In [1]: import numpy as np

In [2]: np.set_printoptions(precision=1, suppress=True, linewidth=100)

In [3]: rnd = lambda a: np.round(a, 1) + 0

In [4]: W0 = np.load("layer18.npy")

In [5]: rnd(W0)
Out[5]: 
array([[ 4. , -0.4,  0.3,  0. ,  2.8,  3.5],
       [ 0.7,  0.7,  0.1, -0.4,  2.3,  0.8],
       [-3.6, -1.7, -0.6,  2.6, -6.2, -2.7],
       [-1.9,  0.2,  0.9, -1.8, -0.9, -2.1],
       [-3.4, -3.6,  1.4,  3.2, -5.6, -1.6],
       [ 1.4,  3.1,  0.3, -4.3,  5.6,  0.2],
       [-0.7, -0.1,  0.6,  0.1,  0.8, -0.1],
       [-1.1,  0.5, -0.1, -0.7, -0.4, -1.2],
       [-3.9, -3.2,  2.4,  1.6, -4.6, -2.2],
       [ 2. , -0.9, -3.8,  4.9, -4.2,  1.7],
       [-1.4,  0.2, -0.4,  0.4, -1. , -1.1]])

In [6]: np.allclose(W0[:-1].T @ np.linalg.lstsq(W0[:-1].T, W0[-1])[0], W0[-1])
Out[6]: True

In [7]: rnd(np.trace(np.linalg.pinv(W0) @ W0))
Out[7]: np.float64(4.0)

In [8]: np.unique(W0.round(6), axis=0).shape
Out[8]: (11, 6)

In [9]: rank = np.linalg.matrix_rank(W0)

In [10]: rank
Out[10]: np.int64(4)

In [11]: null = np.linalg.svd(W0)[2][rank:].T

In [12]: [int(np.linalg.matrix_rank(np.delete(W0, i, axis=0))) for i in range(11)]
Out[12]: [4, 4, 4, 4, 4, 4, 4, 4, 4, 4, 4]

In [13]: rnd(W0 @ null)
Out[13]: 
array([[0., 0.],
       [0., 0.],
       [0., 0.],
       [0., 0.],
       [0., 0.],
       [0., 0.],
       [0., 0.],
       [0., 0.],
       [0., 0.],
       [0., 0.],
       [0., 0.]])

In [14]: [int(np.linalg.matrix_rank(W0[:, :j + 1])) for j in range(6)]
Out[14]: [1, 2, 3, 4, 4, 4]

In [15]: f = np.array([0, 0])

In [16]: rnd(np.cross(W0[6, :3], W0[9, :3]))
Out[16]: array([ 0.7, -1.5,  0.7])

In [17]: rnd(np.correlate(W0[6], W0[9], "full"))
Out[17]: array([-1.2,  2.8, -2.1,  0.2,  4.4, -6.5,  3.4, -2.5, -0.2,  1.7, -0.2])

In [18]: np.convolve(W0[6], f)
Out[18]: array([0., 0., 0., 0., 0., 0., 0.])

In [19]: np.linalg.matrix_rank(W0, rtol=0.1)
Out[19]: np.int64(3)

In [20]: [round(float(x), 1) for x in np.linalg.svd(W0, compute_uv=False)[:3]]
Out[20]: [16.8, 9.1, 4.6]

In [21]: rnd(np.linalg.norm(W0, 2) / np.linalg.norm(W0))
Out[21]: np.float64(0.9)

In [22]: left, s, Vt = np.linalg.svd(W0)

In [23]: V = Vt[:(s > 1e-8).sum()]

In [24]: rng = np.random.default_rng(51656)

In [25]: x = W0[3] + 5 * W0[7] + rng.integers(2) * np.eye(6)[2]

In [26]: rnd(x)
Out[26]: array([-7.5,  2.9,  0.6, -5.3, -3.1, -8.2])

In [27]: rnd(np.linalg.norm(x - V.T @ V @ x))
Out[27]: np.float64(0.0)

In [28]: rnd(np.diag(V.T @ V))
Out[28]: array([0.7, 0.5, 0.7, 0.8, 0.9, 0.4])

In [29]: rnd(V.T @ V)
Out[29]: 
array([[ 0.7,  0. , -0.1, -0.2, -0.1,  0.4],
       [ 0. ,  0.5, -0.4, -0.1,  0.2, -0.2],
       [-0.1, -0.4,  0.7, -0.2,  0.1,  0. ],
       [-0.2, -0.1, -0.2,  0.8,  0. ,  0.2],
       [-0.1,  0.2,  0.1,  0. ,  0.9,  0.2],
       [ 0.4, -0.2,  0. ,  0.2,  0.2,  0.4]])

In [30]: data = np.load("w.npy")

In [31]: data
Out[31]: 
array([[0, 0, 1, 0, 0],
       [0, 0, 0, 1, 0],
       [1, 0, 0, 0, 0],
       [0, 0, 0, 0, 1],
       [0, 1, 0, 0, 0]])

In [32]: # orthonormal columns

In [33]: x = np.array([3, 3, 1, 0, 1])

In [34]: rnd(np.sort(np.abs(np.degrees(np.angle(np.linalg.eigvals(data))))))
Out[34]: array([  0.,   0., 120., 120., 180.])

In [35]: rnd(np.abs(np.linalg.eigvals(data)))
Out[35]: array([1., 1., 1., 1., 1.])

In [36]: [p for p in range(1, 25) if np.allclose(np.linalg.matrix_power(data, p), np.eye(5))]
Out[36]: [6, 12, 18, 24]

In [37]: rnd(np.linalg.det(data))
Out[37]: np.float64(-1.0)

In [38]: 5 - np.linalg.matrix_rank(data - np.eye(5), tol=1e-8)
Out[38]: np.int64(2)

In [39]: data.T @ (data @ x)
Out[39]: array([3, 3, 1, 0, 1])
